% ipython --no-banner

In [1]: import numpy as np

In [2]: np.set_printoptions(suppress=True, linewidth=200)

In [3]: rd = lambda a: np.round(a, 2) + 0

In [4]: arr = np.load("m.npy")

In [5]: print(arr)
[[ 0.97  0.59  0.66]
 [ 0.68  0.94 -0.2 ]
 [-0.39  0.6  -0.41]
 [-1.   -0.75 -0.87]
 [ 0.98  0.35  0.74]
 [-0.97 -0.85 -0.54]
 [ 0.93  0.99 -0.12]
 [ 0.99 -0.81  0.95]
 [-0.8  -0.18 -0.45]
 [-1.   -0.98 -0.82]
 [-0.49 -0.17 -0.2 ]
 [ 0.74 -1.    0.91]
 [ 0.76 -0.59  0.62]
 [-0.99 -0.69 -0.76]
 [-0.98 -1.    0.71]
 [-0.92 -0.47 -0.54]
 [ 0.84 -0.97  0.87]
 [ 1.    0.64  0.85]
 [-0.89 -0.76 -0.35]
 [-0.97  0.33 -0.81]
 [-0.07 -0.77  0.31]
 [-0.82  1.   -0.95]
 [ 0.27 -0.97  0.71]]

In [6]: C = arr[[22, 9]].astype(float)

In [7]: for _ in range(4):
   ...:     idx = np.linalg.norm(arr[:, None] - C, axis=-1).argmin(axis=1)
   ...:     C = np.array([arr[idx == j].mean(axis=0) for j in range(2)])
   ...: 

In [8]: print(idx)
[0 0 1 1 0 1 0 0 1 1 1 0 0 1 1 1 0 0 1 1 0 1 0]

In [9]: print(rd(C))
[[ 0.74 -0.15  0.57]
 [-0.85 -0.33 -0.5 ]]

In [10]: print(rd(C[1] - C[0]))
[-1.59 -0.18 -1.07]

In [11]: def softmax(z):
    ...:     e = np.exp(z - z.max(axis=-1, keepdims=True))
    ...:     return e / e.sum(axis=-1, keepdims=True)
    ...: 

In [12]: print(softmax(C).sum(axis=1))
[1. 1.]

In [13]: print(rd(softmax(C[0])))
[0.44 0.18 0.38]

In [14]: print(rd(softmax(C[0] + 3)))
[0.44 0.18 0.38]

In [15]: att = C @ C.T / np.sqrt(3)

In [16]: print(rd(softmax(att)[0] @ C))
[ 0.31 -0.19  0.29]

In [17]: print(softmax(att).round(6).argmax(axis=1))
[0 1]

In [18]: rng = np.random.default_rng(3984)

In [19]: idx = rng.permutation(3)

In [20]: out = arr[:, idx] * rng.choice([-1, 1], 3)

In [21]: print(out)
[[ 0.59 -0.66  0.97]
 [ 0.94  0.2   0.68]
 [ 0.6   0.41 -0.39]
 [-0.75  0.87 -1.  ]
 [ 0.35 -0.74  0.98]
 [-0.85  0.54 -0.97]
 [ 0.99  0.12  0.93]
 [-0.81 -0.95  0.99]
 [-0.18  0.45 -0.8 ]
 [-0.98  0.82 -1.  ]
 [-0.17  0.2  -0.49]
 [-1.   -0.91  0.74]
 [-0.59 -0.62  0.76]
 [-0.69  0.76 -0.99]
 [-1.   -0.71 -0.98]
 [-0.47  0.54 -0.92]
 [-0.97 -0.87  0.84]
 [ 0.64 -0.85  1.  ]
 [-0.76  0.35 -0.89]
 [ 0.33  0.81 -0.97]
 [-0.77 -0.31 -0.07]
 [ 1.    0.95 -0.82]
 [-0.97 -0.71  0.27]]

In [22]: Uu, _, vt = np.linalg.svd(arr.T @ out)

In [23]: print(rd(Uu @ vt))
[[ 0.  0.  1.]
 [ 1.  0.  0.]
 [ 0. -1.  0.]]

In [24]: print(idx)
[1 2 0]

In [25]: t = np.radians(60)

In [26]: r_ = np.eye(3)

In [27]: r_[0, 0] = r_[2, 2] = np.cos(t)

In [28]: r_[0, 2], r_[2, 0] = -np.sin(t), np.sin(t)

In [29]: print(rd(r_))
[[ 0.5   0.   -0.87]
 [ 0.    1.    0.  ]
 [ 0.87  0.    0.5 ]]

In [30]: out = arr @ r_.T

In [31]: print(np.allclose(arr @ arr.T, out @ out.T))
True

In [32]: print(np.allclose(np.linalg.norm(arr, axis=1), np.linalg.norm(out, axis=1)))
True

In [33]: print(rd(np.linalg.svd(arr, compute_uv=False)), rd(np.linalg.svd(out, compute_uv=False)))
[4.94 3.78 1.11] [4.94 3.78 1.11]

In [34]: print(rd(np.linalg.det(r_)), np.trace(r_))
1.0 2.0

In [35]: print(rd(np.abs(out - arr).max(axis=0)))
[1.32 0.   1.2 ]

In [36]: data = np.load("mat.npy")

In [37]: print(rd(data))
[[-0.58  0.22  0.23 -0.38 -0.65]
 [ 0.18 -0.32  0.39  0.66 -0.52]
 [ 0.67 -0.07 -0.34 -0.41 -0.51]
 [-0.36 -0.86 -0.34 -0.13 -0.01]
 [-0.22  0.32 -0.75  0.48 -0.23]]

In [38]: gram = data.T @ data

In [39]: print(np.linalg.matrix_rank(gram))
5

In [40]: print((data @ data.T).shape)
(5, 5)

In [41]: print(np.trace(gram), (data ** 2).sum())
5.0 5.0

In [42]: m1 = np.load("out15.npy")

In [43]: print(m1)
[[ 0.47 -0.68  0.98 -0.3  -0.41]
 [ 2.28 -2.7   4.41 -1.29 -1.56]
 [ 0.22  0.48  0.    0.08  0.38]]

In [44]: Uu, s, vt = np.linalg.svd(m1)

In [45]: print(rd(s))
[6.16 0.61 0.  ]

In [46]: print(np.argmax(s[:-1] / (s[1:] + 1e-6)) + 1)
2

In [47]: out = Uu[:, :2] @ np.diag(s[:2]) @ vt[:2]

In [48]: print(np.linalg.matrix_rank(out))
2

In [49]: print(rd(np.abs(m1 - out).max()))
0.0

In [50]: print(np.linalg.matrix_rank(m1, rtol=0.05))
2

In [51]: print(rd(np.linalg.norm(m1 - out, 2)), rd(s[2]))
0.0 0.0

In [52]: print(rd(np.linalg.norm(m1 - out) / np.linalg.norm(m1)))
0.0

In [53]: rk = np.linalg.matrix_rank(m1)

In [54]: print(rk)
2

In [55]: N = np.linalg.svd(m1)[2][rk:].T

In [56]: print(np.linalg.matrix_rank(m1.T @ m1), np.linalg.matrix_rank(m1 @ m1.T))
2 2

In [57]: print([int(np.linalg.matrix_rank(m1[:, :j + 1])) for j in range(5)])
[1, 2, 2, 2, 2]

In [58]: print(N.shape)
(5, 3)

In [59]: print([int(np.linalg.matrix_rank(m1[:i])) for i in range(1, len(m1) + 1)])
[1, 2, 2]

In [60]: E = np.array([[-1.44, 0.16, -0.32, -1.16],
    ...:     [-1.08, 0.1, -0.83, -1.04],
    ...:     [-2.4, 0.3, 0.45, -1.65],
    ...:     [-0.24, 0.04, 0.34, -0.08],
    ...:     [0.64, -0.12, -1.3, 0.1]])

In [61]: print(E)
[[-1.44  0.16 -0.32 -1.16]
 [-1.08  0.1  -0.83 -1.04]
 [-2.4   0.3   0.45 -1.65]
 [-0.24  0.04  0.34 -0.08]
 [ 0.64 -0.12 -1.3   0.1 ]]

In [62]: out = np.array([[-2, -4, 3], [2, 0, -4], [5, 4, -5], [4, -3, 3]])

In [63]: print(np.linalg.matrix_rank(np.vstack([E, out.T])))
4

In [64]: print(np.vstack([E, out.T]).shape)
(8, 4)

In [65]: print(rd(np.einsum("ij->j", E)))
[-4.52  0.48 -1.66 -3.83]

In [66]: print(np.linalg.matrix_rank(E @ out))
2

In [67]: W = np.array([[0, 1], [2, 2], [3, 3], [3, 0]])

In [68]: c = np.array([3, 2])

In [69]: act = np.maximum(E @ W + c, 0)

In [70]: print((act > 0).astype(int))
[[0 0]
 [0 0]
 [0 1]
 [1 1]
 [0 0]]

In [71]: print(np.linalg.matrix_rank(act))
2

In [72]: C = np.array([[1, 1], [-2, -3]])

In [73]: print(W @ C)
[[-2 -3]
 [-2 -4]
 [-3 -6]
 [ 3  3]]

In [74]: W0 = np.load("run18.npy")

In [75]: print(W0)
[[ 2  1  1  0]
 [ 2 -1  0  1]
 [ 1  1  1  1]
 [ 0  0 -1 -1]]

In [76]: f = np.array([2, 1])

In [77]: print(np.correlate(W0[1], W0[0], "full"))
[ 0  2  1  3 -1  1  2]

In [78]: print(np.cross(W0[1, :3], W0[0, :3]))
[-1 -2  4]

In [79]: print(np.array([np.convolve(row, f, "same") for row in W0]))
[[ 4  4  3  1]
 [ 4  0 -1  2]
 [ 2  3  3  3]
 [ 0  0 -2 -3]]

In [80]: print(np.polyval(f, W0[1]))
[ 5 -1  1  3]

In [81]: out = W0 + rng.integers(-2, 3, (4, 3)) @ rng.integers(-2, 3, (3, 4))

In [82]: print(out)
[[ 4 -2  4  4]
 [ 0 -1  3  3]
 [ 1  2  2  0]
 [-2  3 -4 -5]]

In [83]: print(np.abs(out - W0).sum(axis=1))
[12  7  3 12]

In [84]: print(np.linalg.matrix_rank(out - W0, tol=1e-8))
3

In [85]: print(out - W0)
[[ 2 -3  3  4]
 [-2  0  3  2]
 [ 0  1  1 -1]
 [-2  3 -3 -4]]
